In [1]: import numpy as np

In [2]: np.set_printoptions(suppress=True, linewidth=160)

In [3]: M2 = np.array([[-1, -2], [1, -3]])

In [4]: W2 = np.array([[2, 0], [3, 3]])

In [5]: K = np.kron(M2, W2)

In [6]: K
Out[6]: 
array([[-2,  0, -4,  0],
       [-3, -3, -6, -6],
       [ 2,  0, -6,  0],
       [ 3,  3, -9, -9]])

In [7]: q = K.astype(float).copy()

In [8]: for j in range(4):
   ...:     q[:, j] -= q[:, :j] @ (q[:, :j].T @ q[:, j])
   ...:     q[:, j] /= np.linalg.norm(q[:, j])
   ...: 

In [9]: print(np.round(q.T @ K, 2) + 0)
[[ 5.1   3.53 -2.55 -1.77]
 [ 0.    2.35  0.   -1.18]
 [ 0.    0.   12.75  8.83]
 [ 0.    0.    0.    5.88]]

In [10]: arr = np.load("data.npy")

In [11]: arr
Out[11]: 
array([[13,  9, 11,  5, 10,  9,  4,  9,  8,  8,  8, 10,  8,  5,  6],
       [ 1,  0,  0,  2,  0,  1,  0,  3,  3,  0,  0,  3,  0,  3,  2],
       [ 1,  3,  3,  2,  1,  2,  1,  5,  5,  0,  3,  5,  1,  3,  4],
       [ 7,  9, 13,  5, 11, 11,  5,  6,  9, 11,  7, 16,  8,  4,  9],
       [ 2,  7,  7,  3,  4,  5,  3,  4,  2,  6,  2,  7,  6,  3,  1],
       [ 5,  4,  8,  1,  4,  6,  0,  1,  3,  7,  5,  6,  5,  7,  4],
       [ 6,  5,  9,  2,  8,  8,  5,  4,  8, 10,  8,  6, 11,  6,  9],
       [ 3,  0,  0,  1,  0,  0,  1,  3,  3,  0,  0,  0,  1,  1,  1],
       [ 9, 10, 10,  5,  6,  8,  4,  7, 12, 11, 11,  8,  9,  6,  9],
       [ 5,  4,  5,  3,  4,  6,  3,  4,  5,  6,  1,  8,  7,  2,  2],
       [ 6,  3,  6,  3,  6,  7,  2,  5,  6,  5,  5,  6,  5,  9,  7],
       [ 5,  5,  5,  4,  6,  5,  6,  6,  5,  9,  5, 11,  4,  4,  5],
       [ 5,  5,  4,  4,  1,  6,  0,  2,  3,  6,  3,  2,  5,  2,  0],
       [ 4,  2,  2,  4,  1,  4,  0,  3,  5,  3,  3,  3,  2,  3,  2],
       [ 0,  4,  4,  0,  4,  3,  3,  3,  3,  0,  4,  2,  3,  2,  4],
       [ 1,  3,  8,  3,  3,  7,  2,  4,  8,  7,  3, 12,  6,  8,  7],
       [ 0,  2,  3,  0,  1,  2,  0,  0,  1,  2,  1,  3,  2,  3,  1],
       [ 9,  4, 10,  5,  5, 10,  1,  4, 10, 10,  7,  9,  8,  7,  7],
       [ 3,  4,  5,  3,  3,  4,  1,  5,  7,  3,  4,  8,  1,  5,  7],
       [ 2,  5,  3,  5,  2,  3,  6,  9,  7,  8,  6,  8,  6,  5,  6],
       [ 2,  2,  6,  1,  6,  6,  3,  1,  6,  5,  2,  6,  5,  4,  7],
       [ 7,  3,  3,  2,  2,  2,  3,  6,  5,  5,  6,  0,  7,  3,  3],
       [ 9, 10,  8,  5, 11,  9,  7,  7, 10, 10, 12,  8,  9,  4,  9],
       [ 5,  4,  7,  3,  7,  7,  4,  5,  7,  4,  1,  5,  8,  3,  5],
       [ 2,  6,  5,  3,  6,  5,  5,  5,  2,  4,  2,  4,  6,  2,  2]])

In [12]: x0 = np.array([-2, 1, 0, 2, -1, 1, 1, 0, 2, -1, 2, -2, 2, 0, 1])

In [13]: target = arr @ x0

In [14]: target
Out[14]: array([22,  5, 19, 24, 14,  9, 43,  6, 54, 11, 22, 10, 20, 18, 26, 23,  4, 31, 18, 38, 19, 30, 52, 27, 22])

In [15]: rng = np.random.default_rng(10)

In [16]: target = target + 0.1 * rng.normal(size=25)

In [17]: target.round(2)
Out[17]: 
array([21.89,  4.93, 18.92, 24.03, 13.98,  9.01, 43.08,  6.09, 54.05, 10.95, 21.92,  9.92, 19.97, 17.99, 25.9 , 22.89,  4.03, 30.81, 17.98, 38.04, 18.9 ,
       29.89, 51.92, 27.06, 21.99])

In [18]: coef, *_ = np.linalg.lstsq(arr, target)

In [19]: [round(float(np.linalg.norm(np.linalg.solve(arr.T @ arr + lam * np.eye(15), arr.T @ target))), 2) for lam in (0, 1, 10, 100)]
Out[19]: [5.36, 5.19, 4.5, 2.55]
